$ python3 -q
>>> import numpy as np
>>> from numpy import linalg as LA
>>> np.set_printoptions(precision=2, suppress=True, linewidth=200, legacy="1.25")
>>> A = np.load("mat.npy")
>>> print(A)
[[ 1. -1. -1.  1. -2. -1.  0.  1.  6.]
 [-1.  2.  2. -1. -1. -2. -3.  5. -8.]
 [ 2.  1. -3.  3.  1.  3. -1. -5. -8.]
 [ 0.  3. -3. -1. -1.  1.  2.  5. -6.]
 [ 1. -2.  1.  3. -2. -2. -2. -4. -8.]
 [ 1. -3.  0.  2.  2.  1.  2. -9. -2.]
 [ 3.  0.  2. -1. -3.  2. -2. -6. -3.]
 [ 0.  0.  0.  0.  0.  0.  0. -3. -3.]
 [ 0.  0.  0.  0.  0.  0.  0. -3. -2.]]
>>> rng = np.random.default_rng(31)
>>> lab = rng.permutation(9)
>>> lab
array([6, 7, 4, 1, 2, 5, 0, 3, 8])
>>> out = A[lab][:, lab]
>>> print(np.allclose(out, A))
False
>>> print(np.diag(out))
[-2. -3. -2.  2. -3.  1.  1. -1. -2.]
>>> np.trace(out)
-9.0
>>> np.round(LA.det(out), 2), np.round(LA.det(A[lab]), 2)
(-3246.0, -3246.0)
>>> out
array([[-2., -6., -3.,  0.,  2.,  2.,  3., -1., -3.],
       [ 0., -3.,  0.,  0.,  0.,  0.,  0.,  0., -3.],
       [-2., -4., -2., -2.,  1., -2.,  1.,  3., -8.],
       [-3.,  5., -1.,  2.,  2., -2., -1., -1., -8.],
       [-1., -5.,  1.,  1., -3.,  3.,  2.,  3., -8.],
       [ 2., -9.,  2., -3.,  0.,  1.,  1.,  2., -2.],
       [ 0.,  1., -2., -1., -1., -1.,  1.,  1.,  6.],
       [ 2.,  5., -1.,  3., -3.,  1.,  0., -1., -6.],
       [ 0., -3.,  0.,  0.,  0.,  0.,  0.,  0., -2.]])
>>> f = np.array([-2, 0, 0, 3, 3, -1, 2, 3, -2])
>>> out = A + np.outer(f, np.eye(9)[1])
>>> out
array([[ 1., -3., -1.,  1., -2., -1.,  0.,  1.,  6.],
       [-1.,  2.,  2., -1., -1., -2., -3.,  5., -8.],
       [ 2.,  1., -3.,  3.,  1.,  3., -1., -5., -8.],
       [ 0.,  6., -3., -1., -1.,  1.,  2.,  5., -6.],
       [ 1.,  1.,  1.,  3., -2., -2., -2., -4., -8.],
       [ 1., -4.,  0.,  2.,  2.,  1.,  2., -9., -2.],
       [ 3.,  2.,  2., -1., -3.,  2., -2., -6., -3.],
       [ 0.,  3.,  0.,  0.,  0.,  0.,  0., -3., -3.],
       [ 0., -2.,  0.,  0.,  0.,  0.,  0., -3., -2.]])
>>> LA.matrix_rank(LA.inv(out) - LA.inv(A), tol=1e-8)
1
>>> np.round(LA.det(out) / LA.det(A), 2), round(1 + LA.solve(A, f)[1], 2)
(-43.76, -43.76)
>>> print(np.allclose(A, A.T))
False
>>> np.trace(A)
-9.0
>>> np.allclose(A @ A.T, A.T @ A)
False
>>> A.inv()
Traceback (most recent call last):
  File "<python-input-22>", line 1, in <module>
    A.inv()
    ^^^^^
AttributeError: 'numpy.ndarray' object has no attribute 'inv'
>>> print(np.sort(np.abs(LA.eigvals(A))))
[0.54 0.91 0.91 4.09 4.09 4.14 4.14 4.55 5.54]
>>> out = LA.inv(A)
>>> print(np.round(A @ out, 2) + 0)
[[1. 0. 0. 0. 0. 0. 0. 0. 0.]
 [0. 1. 0. 0. 0. 0. 0. 0. 0.]
 [0. 0. 1. 0. 0. 0. 0. 0. 0.]
 [0. 0. 0. 1. 0. 0. 0. 0. 0.]
 [0. 0. 0. 0. 1. 0. 0. 0. 0.]
 [0. 0. 0. 0. 0. 1. 0. 0. 0.]
 [0. 0. 0. 0. 0. 0. 1. 0. 0.]
 [0. 0. 0. 0. 0. 0. 0. 1. 0.]
 [0. 0. 0. 0. 0. 0. 0. 0. 1.]]
>>> np.round(LA.inv(out), 2) + 0
array([[ 1., -1., -1.,  1., -2., -1.,  0.,  1.,  6.],
       [-1.,  2.,  2., -1., -1., -2., -3.,  5., -8.],
       [ 2.,  1., -3.,  3.,  1.,  3., -1., -5., -8.],
       [ 0.,  3., -3., -1., -1.,  1.,  2.,  5., -6.],
       [ 1., -2.,  1.,  3., -2., -2., -2., -4., -8.],
       [ 1., -3.,  0.,  2.,  2.,  1.,  2., -9., -2.],
       [ 3.,  0.,  2., -1., -3.,  2., -2., -6., -3.],
       [ 0.,  0.,  0.,  0.,  0.,  0.,  0., -3., -3.],
       [ 0.,  0.,  0.,  0.,  0.,  0.,  0., -3., -2.]])
>>> print(np.round(LA.slogdet(A)[0], 2))
-1.0
>>> round(float(LA.det(A) * LA.det(out)), 2)
1.0
